$ python -q
>>> import numpy as np
>>> np.set_printoptions(precision=2, suppress=True, linewidth=200, sign=" ")
>>> J = np.loadtxt("block1.csv", delimiter=",")
>>> print(J)
[[ 8. -1.  2.  3.  2. -3.  2.  2. -3. -3. -2. -3.  0.]
 [ 2.  7.  1. -3. -3. -3.  3. -2.  1.  2. -3. -3.  2.]
 [ 2.  1.  0. -3.  0.  1. -1. -2. -3.  1. -1.  1.  3.]
 [ 0.  0.  3.  6. -1. -2. -1. -1. -2. -2. -3. -3.  1.]
 [ 3.  3.  3. -1.  6.  3. -3. -1.  1.  3. -3.  1. -2.]
 [-3.  0. -3.  0. -3.  0. -1.  0. -3.  0.  1.  3. -3.]
 [ 2.  1. -2. -3. -1. -3.  0.  1. -1.  3.  2. -1.  3.]
 [ 0.  0. -3. -1.  1.  3.  0.  9. -3. -3. -3.  0.  0.]
 [ 3.  0. -2.  2. -3.  1. -2. -3.  2. -2. -2.  1.  3.]
 [ 2. -3.  3.  3. -1.  3.  1.  2. -2. 10.  1.  0.  0.]
 [-2.  2.  3.  1.  1.  2.  0. -3. -3.  2.  5. -3.  0.]
 [-1.  0. -2. -2. -1.  0.  1.  1.  0.  3. -3.  2.  1.]
 [ 1.  2. -1.  3. -1. -3. -1.  0.  0. -2. -3.  1.  6.]]
>>> q, r_ = np.linalg.qr(J)
>>> print(np.round(abs(r_[0, 0]), 2), round(np.linalg.norm(J[:, 0]), 2))
10.63 10.63
>>> print(np.allclose(r_.T @ r_, J.T @ J))
True
>>> print(np.round(np.trace(q @ q.T), 2))
13.0
>>> A2 = np.array([[-2, 2],
...     [0, 2],
...     [-2, -1],
...     [-3, -2],
...     [3, -3],
...     [-3, 3],
...     [-3, -2],
...     [-2, 0],
...     [-2, 1],
...     [0, 0],
...     [1, 1],
...     [0, 2],
...     [-2, 0]])
>>> print(J @ A2)
[[-20. -24.]
 [-11.   9.]
 [  8.  15.]
 [-17. -27.]
 [ 10.   8.]
 [ 19.  12.]
 [ 11.   7.]
 [-12.   5.]
 [-20.  22.]
 [-33.  -2.]
 [  9.  -6.]
 [ -1.   6.]
 [-15.  -4.]]
>>> print(np.einsum("ik,kj->ji", J, A2))
[[-20. -11.   8. -17.  10.  19.  11. -12. -20. -33.   9.  -1. -15.]
 [-24.   9.  15. -27.   8.  12.   7.   5.  22.  -2.  -6.   6.  -4.]]
>>> print(A2.T @ J.T)
[[-20. -11.   8. -17.  10.  19.  11. -12. -20. -33.   9.  -1. -15.]
 [-24.   9.  15. -27.   8.  12.   7.   5.  22.  -2.  -6.   6.  -4.]]
>>> print(np.einsum("ik,kj->ij", J, A2))
[[-20. -24.]
 [-11.   9.]
 [  8.  15.]
 [-17. -27.]
 [ 10.   8.]
 [ 19.  12.]
 [ 11.   7.]
 [-12.   5.]
 [-20.  22.]
 [-33.  -2.]
 [  9.  -6.]
 [ -1.   6.]
 [-15.  -4.]]
>>> print(np.vstack([J, A2.T]).shape)
(15, 13)
>>> print(np.einsum("ij->j", J))
[ 17.  12.   2.   5.  -4.  -1.  -2.   3. -16.  12. -14.  -4.  14.]
>>> W1 = np.array([[1, 5, -1],
...     [-3, 4, 2],
...     [-2, 1, 4],
...     [5, 2, -1],
...     [4, 2, 3],
...     [0, 1, 5],
...     [1, -2, -2],
...     [0, -4, -2],
...     [2, 5, 2],
...     [2, -1, -5],
...     [-2, -1, 2],
...     [-2, 3, 3],
...     [5, 5, 3]])
>>> beta = np.array([1, 0, 2])
>>> act = np.maximum(J @ W1 + beta, 0)
>>> print(np.linalg.matrix_rank(act))
3
>>> Z = np.array([[1, 1, 0], [2, 0, 2], [2, 0, 0]])
>>> print(act @ Z)
[[  59.   31.   28.]
 [  66.    0.   66.]
 [  74.    0.   44.]
 [  45.   29.   16.]
 [ 183.    7.  102.]
 [   0.    0.    0.]
 [   2.    2.    0.]
 [   0.    0.    0.]
 [ 175.   21.  120.]
 [  32.   32.    0.]
 [  46.    0.    0.]
 [   4.    4.    0.]
 [ 158.   38.  106.]]
>>> print(W1 @ Z)
[[  9   1  10]
 [  9  -3   8]
 [  8  -2   2]
 [  7   5   4]
 [ 14   4   4]
 [ 12   0   2]
 [ -7   1  -4]
 [-12   0  -8]
 [ 16   2  10]
 [-10   2  -2]
 [  0  -2  -2]
 [ 10  -2   6]
 [ 21   5  10]]
